>>> import numpy as np
>>> from numpy import linalg as LA
>>> np.set_printoptions(suppress=True, linewidth=200)
>>> X = np.array([[2, 1, 2, 0, -2],
...     [0, -2, 2, 2, -1],
...     [0, 0, -2, -2, -1],
...     [0, 0, 0, -2, -2],
...     [0, 0, 0, 0, 1]])
>>> # triangular: eigenvalues sit on the diagonal
>>> P = np.triu(np.array([[1, 4, 2, 1, 0],
...     [2, 0, 1, 3, 4],
...     [0, 3, 0, 2, 1],
...     [1, 2, 5, 0, 2],
...     [2, 0, 5, 0, 5]]), 1) + np.eye(5)
>>> out = P @ X @ LA.inv(P)
>>> LA.matrix_rank(out)
np.int64(5)
>>> out = LA.inv(X)
>>> X @ out
array([[1., 0., 0., 0., 0.],
       [0., 1., 0., 0., 0.],
       [0., 0., 1., 0., 0.],
       [0., 0., 0., 1., 0.],
       [0., 0., 0., 0., 1.]])
>>> out.round(1)
array([[ 0.5,  0.2,  0.8, -0.5,  1. ],
       [-0. , -0.5, -0.5, -0. , -1. ],
       [-0. , -0. , -0.5,  0.5,  0.5],
       [-0. , -0. , -0. , -0.5, -1. ],
       [ 0. ,  0. ,  0. ,  0. ,  1. ]])
>>> round(LA.slogdet(X)[0], 1)
np.float64(-1.0)
>>> np.allclose(out, X.T)
False
>>> LA.matrix_rank(out - out[0, 0] * np.eye(5))
np.int64(4)
>>> np.round(np.sort(LA.eigvals(out)), 1)
array([-0.5, -0.5, -0.5,  0.5,  1. ])
>>> np.round(np.prod(np.diag(out)), 1), np.round(LA.det(out), 1)
(np.float64(-0.1), np.float64(-0.1))
>>> [int(LA.matrix_rank(LA.matrix_power(out, p))) for p in range(1, 6)]
[5, 5, 5, 5, 5]
>>> LA.matrix_rank(X - X[0, 0] * np.eye(5))
np.int64(4)
>>> np.round(np.sort(LA.eigvals(X)), 1)
array([-2., -2., -2.,  1.,  2.])
>>> f, v = X[4], X[3]
>>> f @ v
np.int64(-2)
>>> pr = (f @ v) / (f @ f) * f
>>> LA.matrix_rank(np.outer(f, v))
np.int64(1)
>>> v - pr
array([ 0.,  0.,  0., -2.,  0.])
>>> pr
array([-0., -0., -0., -0., -2.])
